$ python3 -q
>>> import numpy as np
>>> from numpy import linalg as LA
>>> np.set_printoptions(precision=2, suppress=True, linewidth=100, legacy="1.25")
>>> m1 = np.load("dump.npy")
>>> print(m1)
[[  3  -9   1   3]
 [  5   3  -6   6]
 [ 23   3 -23  27]]
>>> print(LA.matrix_rank(m1, rtol=0.1))
2
>>> print(LA.cond(m1) > 100)
True
>>> E = np.loadtxt("x.csv", delimiter=",")
>>> print(E)
[[ 3. -3.  0.  0.]
 [-3. 11.  0.  0.]
 [ 0.  0.  2.  0.]
 [ 0.  0.  0.  2.]]
>>> W = np.array([[5, 8], [2, 6], [2, 7], [1, 0]])
>>> coef = np.array([2, 0])
>>> act = np.maximum(E @ W + coef, 0)
>>> print(act)
[[11.  6.]
 [ 9. 42.]
 [ 6. 14.]
 [ 4.  0.]]
>>> basis = np.array([[1, 0, 1], [1, 1, 0]])
>>> print(W @ basis)
[[13  8  5]
 [ 8  6  2]
 [ 9  7  2]
 [ 1  0  1]]
>>> print(act @ basis)
[[17.  6. 11.]
 [51. 42.  9.]
 [20. 14.  6.]
 [ 4.  0.  4.]]
>>> vals, evecs = LA.eigh(E)
>>> print(np.unique(vals.round(6) + 0, return_counts=True)[1])
[3 1]
>>> print(LA.eigvalsh(E + 3 * np.eye(4)))
[ 5.  5.  5. 15.]
>>> print(vals.sum(), np.trace(E))
18.0 18.0
>>> print(np.abs(evecs[:, -1]))
[0.32 0.95 0.   0.  ]
>>> print((vals > 1e-8).sum(), (vals < -1e-8).sum())
4 0
>>> x = np.array([1, 1, 1, 0])
>>> target = E @ x
>>> print(target)
[0. 8. 2. 0.]
>>> print(LA.solve(E.T, E[1]))
[0. 1. 0. 0.]
>>> print(LA.solve(E, E[:, 2]))
[0. 0. 1. 0.]
>>> print(LA.solve(E, target))
[1. 1. 1. 0.]
>>> K = np.load("case18.npy")
>>> print(K)
[[0 2 0]
 [0 4 0]
 [0 2 0]
 [0 0 0]
 [0 4 0]
 [2 0 2]
 [0 2 0]
 [0 4 0]
 [0 4 0]
 [0 4 0]
 [0 2 0]
 [0 0 0]
 [0 4 0]
 [2 0 2]
 [0 2 0]
 [2 0 2]
 [0 0 0]
 [0 0 0]]
>>> # rows 0 and 2 are equal
>>> Uu, sv, Vh = LA.svd(K)
>>> print(sv.round(2) + 0)
[10.77  4.9   0.  ]
>>> other = Uu[:, :2] @ np.diag(sv[:2]) @ Vh[:2]
>>> print(round(float(LA.norm(K - other) / LA.norm(K)), 2))
0.0
>>> print(LA.matrix_rank(other))
2
>>> print(round(LA.norm(K - other, 2), 2), round(sv[2], 2))
0.0 0.0
>>> basis = K[[1, 6]].astype(float)
>>> for _ in range(6):
...     z = LA.norm(K[:, None] - basis, axis=-1).argmin(axis=1)
...     basis = np.array([K[z == j].mean(axis=0) for j in range(2)])
... 
>>> print(z)
[1 0 1 1 0 1 1 0 0 0 1 1 0 1 1 1 1 1]
>>> print(np.abs(basis[1] - basis[0]).argmax())
1
